In [1]: import numpy as np

In [2]: import numpy.linalg as la

In [3]: np.set_printoptions(precision=2, suppress=True, linewidth=120, sign=" ")

In [4]: M = np.load("sample15.npy")

In [5]: M
Out[5]: 
array([[-2, -1,  0],
       [ 1,  2,  3],
       [ 4,  5,  6]])

In [6]: B = np.array([[0, 5], [3, -7]])

In [7]: W2 = np.kron(B, M)

In [8]: la.matrix_rank(W2)
Out[8]: np.int64(4)

In [9]: W2.shape
Out[9]: (6, 6)

In [10]: r = la.matrix_rank(M)

In [11]: r
Out[11]: np.int64(2)

In [12]: ns = la.svd(M)[2][r:].T

In [13]: [int(la.matrix_rank(M[:i])) for i in range(1, len(M) + 1)]
Out[13]: [1, 2, 2]

In [14]: np.round(M @ ns, 2) + 0
Out[14]: 
array([[ 0.],
       [ 0.],
       [ 0.]])

In [15]: [int(la.matrix_rank(np.delete(M, i, axis=0))) for i in range(3)]
Out[15]: [2, 2, 2]

In [16]: [int(la.matrix_rank(M[:, :j + 1])) for j in range(3)]
Out[16]: [1, 2, 2]

In [17]: ns.shape
Out[17]: (3, 1)

In [18]: P = np.triu(np.array([[8, -7, 2], [-7, 3, 0], [4, 3, 3]]), 1) + np.eye(3)

In [19]: B = P @ M @ la.inv(P)

In [20]: P @ M - M @ P
Out[20]: 
array([[  1., -18.,  -5.],
       [  0.,   7.,  -2.],
       [  0.,  28.,  -8.]])

In [21]: np.round(np.poly(B), 2) + 0
Out[21]: array([  1.,  -6., -18.,   0.])

In [22]: np.count_nonzero(M)
Out[22]: np.int64(8)

In [23]: np.abs(M).max()
Out[23]: np.int64(6)

In [24]: M - M[0]
Out[24]: 
array([[ 0,  0,  0],
       [ 3,  3,  3],
       [ 6,  6,  6]])

In [25]: np.diff(M, axis=0)
Out[25]: 
array([[ 3,  3,  3],
       [ 3,  3,  3]])

In [26]: M[3]
IndexError: index 3 is out of bounds for axis 0 with size 3


In [27]: W0 = np.loadtxt("a.csv", delimiter=",")

In [28]: W0
Out[28]: 
array([[ 1.5 , -1.5 , -1.78],
       [ 0.5 , -0.2 , -0.5 ],
       [-0.2 , -0.4 ,  0.19],
       [-2.3 , -0.2 ,  2.11],
       [ 1.1 ,  1.9 , -1.3 ],
       [-0.5 ,  0.4 ,  0.59],
       [-2.7 , -1.2 ,  2.7 ],
       [ 0.4 , -0.1 , -0.54],
       [-0.1 ,  0.2 ,  0.23],
       [-1.5 ,  0.  ,  1.49],
       [ 0.7 , -1.4 , -0.71],
       [-0.6 ,  1.3 ,  0.46],
       [ 0.7 ,  0.2 , -0.67],
       [-0.7 ,  0.4 ,  0.64],
       [ 0.8 , -1.1 , -0.71],
       [ 0.2 , -0.7 , -0.11],
       [ 0.4 ,  0.8 , -0.28],
       [-0.4 , -1.  ,  0.41],
       [ 0.5 , -0.1 , -0.41],
       [-2.1 , -1.8 ,  2.11],
       [ 1.  , -1.  , -1.13],
       [-1.6 , -1.4 ,  1.69],
       [ 2.1 ,  0.6 , -1.96]])

In [29]: W2 = W0[[19, 12]].astype(float)

In [30]: for _ in range(4):
    ...:     lab = la.norm(W0[:, None] - W2, axis=-1).argmin(axis=1)
    ...:     W2 = np.array([W0[lab == j].mean(axis=0) for j in range(2)])
    ...: 

In [31]: lab
Out[31]: array([ 1,  1,  1,  0,  1,  1,  0,  1,  1,  0,  1,  1,  1,  1,  1,  1,  1,  1,  1,  0,  1,  0,  1])

In [32]: np.abs(W2[1] - W2[0]).argmax()
Out[32]: np.int64(0)

In [33]: W2
Out[33]: 
array([[-2.04, -0.92,  2.02],
       [ 0.41, -0.09, -0.42]])

In [34]: W2[1] - W2[0]
Out[34]: array([ 2.45,  0.83, -2.44])

In [35]: U, sig, Vt = la.svd(W2)

In [36]: np.argmax(sig[:-1] / (sig[1:] + 1e-6)) + 1
Out[36]: np.int64(1)

In [37]: sig
Out[37]: array([ 3.06,  0.27])

In [38]: B = U[:, :1] @ np.diag(sig[:1]) @ Vt[:1]

In [39]: B
Out[39]: 
array([[-2.05, -0.88,  2.03],
       [ 0.36,  0.16, -0.36]])

In [40]: round(np.abs(W2 - B).max(), 2)
Out[40]: np.float64(0.25)

In [41]: la.matrix_rank(B)
Out[41]: np.int64(1)

In [42]: la.matrix_rank(W0, rtol=0.1)
Out[42]: np.int64(2)

In [43]: [round(float(x), 2) for x in la.svd(W0, compute_uv=False)[:3]]
Out[43]: [8.44, 4.4, 0.39]
